% ipython --no-banner

In [1]: import numpy as np

In [2]: import numpy.linalg as la

In [3]: np.set_printoptions(precision=2, suppress=True, linewidth=200, floatmode="fixed")

In [4]: F = 4 * np.eye(4) + np.eye(4, k=1)

In [5]: print(F)
[[4.00 1.00 0.00 0.00]
 [0.00 4.00 1.00 0.00]
 [0.00 0.00 4.00 1.00]
 [0.00 0.00 0.00 4.00]]

In [6]: print(la.matrix_power(F, 2))
[[16.00  8.00  1.00  0.00]
 [ 0.00 16.00  8.00  1.00]
 [ 0.00  0.00 16.00  8.00]
 [ 0.00  0.00  0.00 16.00]]

In [7]: print(np.allclose(F, F.T))
False

In [8]: print((F + F.T) / 2)
[[4.00 0.50 0.00 0.00]
 [0.50 4.00 0.50 0.00]
 [0.00 0.50 4.00 0.50]
 [0.00 0.00 0.50 4.00]]

In [9]: print(np.sort(np.abs(la.eigvals(F))))
[4.00 4.00 4.00 4.00]

In [10]: x0 = np.array([-1, -3, -1, 2])

In [11]: y = F @ x0

In [12]: print(y)
[ -7.00 -13.00  -2.00   8.00]

In [13]: print(la.solve(F, -3 * y))
[ 3.00  9.00  3.00 -6.00]

In [14]: print(la.solve(F, F[:, 0]))
[1.00 0.00 0.00 0.00]

In [15]: feats = np.load("x.npy")

In [16]: print(feats)
[[ 2  0  0  0  0  0  0  0  0  0]
 [ 0  0  0  0  0  0  0  0  0  0]
 [ 0  0  2  0  0  0  0  0  0  0]
 [ 0  0  0  1  0  0  0  0  0  0]
 [ 0  0  0  0  0  0  0  0  0  0]
 [ 0  0  0  0  0  0  0  0  0  0]
 [ 0  0  0  0  0  0  1  0  0  0]
 [ 0  0  0  0  0  0  0  0  0  0]
 [ 0  0  0  0  0  0  0  0  0  0]
 [ 0  0  0  0  0  0  0  0  0 -2]]

In [17]: left, sigma, VT = la.svd(feats)

In [18]: vecs = VT[:(sigma > 1e-8).sum()]

In [19]: rng = np.random.default_rng(641)

In [20]: x0 = feats[5] + 5 * feats[3] + rng.integers(2) * np.eye(10)[6]

In [21]: print(x0)
[0.00 0.00 0.00 5.00 0.00 0.00 1.00 0.00 0.00 0.00]

In [22]: print(np.diag(vecs.T @ vecs))
[1.00 0.00 1.00 1.00 0.00 0.00 1.00 0.00 0.00 1.00]

In [23]: print(np.allclose(vecs.T @ vecs @ x0, x0))
True

In [24]: arr = np.load("arr.npy")

In [25]: print(arr)
[[ 0.06 -0.02  0.00  0.03 -0.01 -0.04  0.01]
 [-3.98  4.03  5.96  5.97  2.05 -5.98 -6.02]
 [ 4.00 -3.99 -6.03 -5.99 -2.05  5.98  6.01]
 [ 1.98 -2.00 -2.99 -2.99 -0.99  3.01  2.97]
 [ 0.04 -0.01 -0.01 -0.01  0.00 -0.01 -0.01]
 [ 0.02  0.00  0.04 -0.03  0.00  0.01  0.00]
 [-4.04  3.99  6.01  5.99  2.01 -5.99 -5.97]
 [-4.04  4.05  6.02  6.02  1.99 -5.98 -6.01]
 [ 4.01 -4.04 -6.01 -6.00 -2.00  6.02  6.01]]

In [26]: print(la.cond(arr) > 100)
True

In [27]: print(round(float(la.norm(arr, 2) / la.norm(arr)), 2))
1.0

In [28]: print([round(float(x), 2) for x in la.svd(arr, compute_uv=False)[:3]])
[30.76, 0.1, 0.08]

In [29]: E = np.array([[-2, 2, 1, 0, 2, 1, -1, -1, 0, 2, 1, -1],
    ...:     [0, -1, -2, 0, 1, 1, 2, 0, 2, 1, -2, 0],
    ...:     [0, -1, 1, -1, 0, -2, -2, -1, 2, -1, 1, 0],
    ...:     [0, -2, 0, 1, 1, -1, 0, 0, 2, 1, -1, -1],
    ...:     [1, -2, 2, 2, 0, 1, -1, 1, 2, -2, 1, 1],
    ...:     [0, 1, 0, -2, 2, 2, 1, 0, 1, 0, 0, 1],
    ...:     [0, 0, -2, 1, -1, 2, 2, 2, 0, -2, 1, 2],
    ...:     [0, -1, 2, -2, -1, 1, -2, 2, 2, 0, -1, -1],
    ...:     [0, 0, 0, -1, 0, -2, 0, 0, 1, 1, 1, 1]])

In [30]: print(E)
[[-2  2  1  0  2  1 -1 -1  0  2  1 -1]
 [ 0 -1 -2  0  1  1  2  0  2  1 -2  0]
 [ 0 -1  1 -1  0 -2 -2 -1  2 -1  1  0]
 [ 0 -2  0  1  1 -1  0  0  2  1 -1 -1]
 [ 1 -2  2  2  0  1 -1  1  2 -2  1  1]
 [ 0  1  0 -2  2  2  1  0  1  0  0  1]
 [ 0  0 -2  1 -1  2  2  2  0 -2  1  2]
 [ 0 -1  2 -2 -1  1 -2  2  2  0 -1 -1]
 [ 0  0  0 -1  0 -2  0  0  1  1  1  1]]

In [31]: u = np.array([0, 0])

In [32]: print(np.polyval(u, E[2]))
[0 0 0 0 0 0 0 0 0 0 0 0]

In [33]: print(np.convolve(E[2], u))
[0 0 0 0 0 0 0 0 0 0 0 0 0]

In [34]: t = np.radians(135)

In [35]: r_ = np.eye(12)

In [36]: r_[8, 8] = r_[6, 6] = np.cos(t)

In [37]: r_[8, 6], r_[6, 8] = -np.sin(t), np.sin(t)

In [38]: print(r_)
[[ 1.00  0.00  0.00  0.00  0.00  0.00  0.00  0.00  0.00  0.00  0.00  0.00]
 [ 0.00  1.00  0.00  0.00  0.00  0.00  0.00  0.00  0.00  0.00  0.00  0.00]
 [ 0.00  0.00  1.00  0.00  0.00  0.00  0.00  0.00  0.00  0.00  0.00  0.00]
 [ 0.00  0.00  0.00  1.00  0.00  0.00  0.00  0.00  0.00  0.00  0.00  0.00]
 [ 0.00  0.00  0.00  0.00  1.00  0.00  0.00  0.00  0.00  0.00  0.00  0.00]
 [ 0.00  0.00  0.00  0.00  0.00  1.00  0.00  0.00  0.00  0.00  0.00  0.00]
 [ 0.00  0.00  0.00  0.00  0.00  0.00 -0.71  0.00  0.71  0.00  0.00  0.00]
 [ 0.00  0.00  0.00  0.00  0.00  0.00  0.00  1.00  0.00  0.00  0.00  0.00]
 [ 0.00  0.00  0.00  0.00  0.00  0.00 -0.71  0.00 -0.71  0.00  0.00  0.00]
 [ 0.00  0.00  0.00  0.00  0.00  0.00  0.00  0.00  0.00  1.00  0.00  0.00]
 [ 0.00  0.00  0.00  0.00  0.00  0.00  0.00  0.00  0.00  0.00  1.00  0.00]
 [ 0.00  0.00  0.00  0.00  0.00  0.00  0.00  0.00  0.00  0.00  0.00  1.00]]

In [39]: M2 = E @ r_.T

In [40]: print(M2.round(2) + 0)
[[-2.00  2.00  1.00  0.00  2.00  1.00  0.71 -1.00  0.71  2.00  1.00 -1.00]
 [ 0.00 -1.00 -2.00  0.00  1.00  1.00  0.00  0.00 -2.83  1.00 -2.00  0.00]
 [ 0.00 -1.00  1.00 -1.00  0.00 -2.00  2.83 -1.00  0.00 -1.00  1.00  0.00]
 [ 0.00 -2.00  0.00  1.00  1.00 -1.00  1.41  0.00 -1.41  1.00 -1.00 -1.00]
 [ 1.00 -2.00  2.00  2.00  0.00  1.00  2.12  1.00 -0.71 -2.00  1.00  1.00]
 [ 0.00  1.00  0.00 -2.00  2.00  2.00  0.00  0.00 -1.41  0.00  0.00  1.00]
 [ 0.00  0.00 -2.00  1.00 -1.00  2.00 -1.41  2.00 -1.41 -2.00  1.00  2.00]
 [ 0.00 -1.00  2.00 -2.00 -1.00  1.00  2.83  2.00  0.00  0.00 -1.00 -1.00]
 [ 0.00  0.00  0.00 -1.00  0.00 -2.00  0.71  0.00 -0.71  1.00  1.00  1.00]]

In [41]: print(np.allclose(E @ E.T, M2 @ M2.T))
True

In [42]: print(np.abs(M2 - E).max(axis=0))
[0.00 0.00 0.00 0.00 0.00 0.00 4.83 0.00 4.83 0.00 0.00 0.00]
